$ python -q
>>> import numpy as np
>>> from numpy import linalg as LA
>>> np.set_printoptions(precision=4, suppress=True, linewidth=160, legacy="1.25")
>>> E = np.loadtxt("layer15.csv", delimiter=",")
>>> E
array([[  2.7043,  -0.9918,  -5.5344,  -4.5215,  -2.7142,  -5.4763],
       [ -4.2021,   1.3905,   8.3068,   6.9531,   4.1564,   8.3102],
       [  3.8095,  -1.256 ,  -7.2633,  -6.1054,  -3.6651,  -7.2296],
       [  4.8531,  -1.6469,  -9.535 ,  -7.965 ,  -4.8028,  -9.65  ],
       [  0.8322,  -0.2615,  -1.612 ,  -1.3265,  -0.8003,  -1.5776],
       [ -5.2394,   1.7283,  10.5659,   8.8014,   5.218 ,  10.5252],
       [  0.1696,  -0.0585,  -0.3876,  -0.3435,  -0.2318,  -0.3398],
       [ -0.4462,   0.1821,   0.9043,   0.8389,   0.5664,   1.0012],
       [  2.0659,  -0.689 ,  -4.2109,  -3.5571,  -2.1276,  -4.2639],
       [ -4.3887,   1.4319,   8.7431,   7.3287,   4.3533,   8.853 ],
       [ -0.3699,   0.1679,   0.827 ,   0.6952,   0.3713,   0.8831],
       [ -3.7363,   1.2161,   7.4272,   6.1038,   3.6931,   7.4649],
       [  0.2859,  -0.0425,  -0.5054,  -0.516 ,  -0.2507,  -0.4803],
       [  3.4805,  -1.0933,  -6.8765,  -5.7583,  -3.4818,  -6.9571],
       [  0.6616,  -0.2023,  -1.1795,  -1.1167,  -0.6324,  -1.3061],
       [  0.505 ,  -0.1463,  -0.9186,  -0.7866,  -0.4204,  -0.8597],
       [  0.2478,  -0.1365,  -0.3305,  -0.3088,  -0.2734,  -0.4235],
       [ -3.2052,   1.1008,   6.5666,   5.5804,   3.2822,   6.5421],
       [  0.3909,  -0.115 ,  -0.7176,  -0.6105,  -0.3624,  -0.6554],
       [  3.4612,  -1.162 ,  -6.9102,  -5.7244,  -3.5115,  -6.976 ],
       [  0.8783,  -0.3595,  -1.709 ,  -1.3508,  -0.8274,  -1.6776],
       [  1.4929,  -0.5335,  -3.0069,  -2.4801,  -1.4587,  -3.0444],
       [  5.3624,  -1.8125, -10.7736,  -8.9806,  -5.4433, -10.7664],
       [ -2.3943,   0.8039,   4.8147,   4.0653,   2.332 ,   4.8771],
       [ -3.8463,   1.3715,   7.8783,   6.5499,   3.8563,   7.9101],
       [  0.9171,  -0.2206,  -1.6967,  -1.5263,  -0.9131,  -1.8116]])
>>> blk = np.stack([E, -2 * E, E[::-1]])
>>> np.einsum("bij,cij->bc", blk, blk)
array([[ 2800.6087, -5601.2175,   608.3018],
       [-5601.2175, 11202.435 , -1216.6037],
       [  608.3018, -1216.6037,  2800.6087]])
>>> LA.matrix_rank(blk)
array([6, 6, 6])
>>> LA.matrix_rank(blk.reshape(3, -1))
2
>>> cov = E.T @ E
>>> np.diag(cov)
array([217.5119,  24.4594, 865.9621, 603.7071, 216.2966, 872.6717])
>>> round(np.trace(cov), 4), np.round((E ** 2).sum(), 4)
(2800.6087, 2800.6087)
>>> LA.matrix_rank(cov)
6
>>> np.allclose(cov, cov.T)
True
>>> data = np.load("case3.npy")
>>> data
array([[ 0.1   , -0.2   ,  0.6885],
       [-1.3   , -0.9   ,  2.6839],
       [ 0.6   ,  0.    , -0.0299],
       [ 1.    , -0.5   ,  1.4452],
       [-0.7   ,  0.    , -0.0033],
       [ 0.1   ,  1.5   , -4.5568],
       [ 0.5   ,  0.6   , -1.8334],
       [-0.9   , -1.3   ,  3.9176],
       [ 0.    ,  0.7   , -2.0757],
       [ 1.1   , -0.7   ,  2.1259],
       [ 0.4   , -0.6   ,  1.8011],
       [-0.2   , -0.3   ,  0.9513],
       [ 0.6   , -0.1   ,  0.2354],
       [-0.7   ,  1.5   , -4.5822],
       [-1.    , -1.5   ,  4.5438],
       [-0.5   , -2.    ,  5.9838],
       [-1.    ,  0.1   , -0.231 ],
       [ 0.9   , -1.8   ,  5.2927],
       [ 0.4   ,  0.6   , -1.7681],
       [ 0.4   , -0.3   ,  0.9156],
       [ 0.5   ,  0.7   , -2.0189],
       [ 0.7   ,  0.2   , -0.6079],
       [-0.1   ,  0.7   , -2.1605],
       [-0.4   , -1.2   ,  3.6879],
       [-0.2   ,  0.2   , -0.5294],
       [ 0.    , -1.    ,  3.027 ],
       [-1.6   ,  0.9   , -2.7127],
       [ 2.4   , -1.1   ,  3.323 ],
       [-0.7   ,  0.3   , -0.9302],
       [ 0.7   ,  1.    , -3.0408],
       [-0.4   , -1.7   ,  5.0664],
       [-0.6   ,  2.1   , -6.2831],
       [ 1.5   ,  0.8   , -2.417 ],
       [-0.2   ,  0.1   , -0.2875]])
>>> # column 2 dominates
>>> C = data[[16, 12]].astype(float)
>>> for _ in range(3):
...     idx = LA.norm(data[:, None] - C, axis=-1).argmin(axis=1)
...     C = np.array([data[idx == j].mean(axis=0) for j in range(2)])
... 
>>> idx
array([1, 1, 0, 1, 0, 0, 0, 1, 0, 1, 1, 1, 0, 0, 1, 1, 0, 1, 0, 1, 0, 0, 0, 1, 0, 1, 0, 1, 0, 0, 1, 0, 0, 0])
>>> C
array([[-0.0105,  0.6263, -1.8859],
       [ 0.1067, -1.0067,  3.0302]])
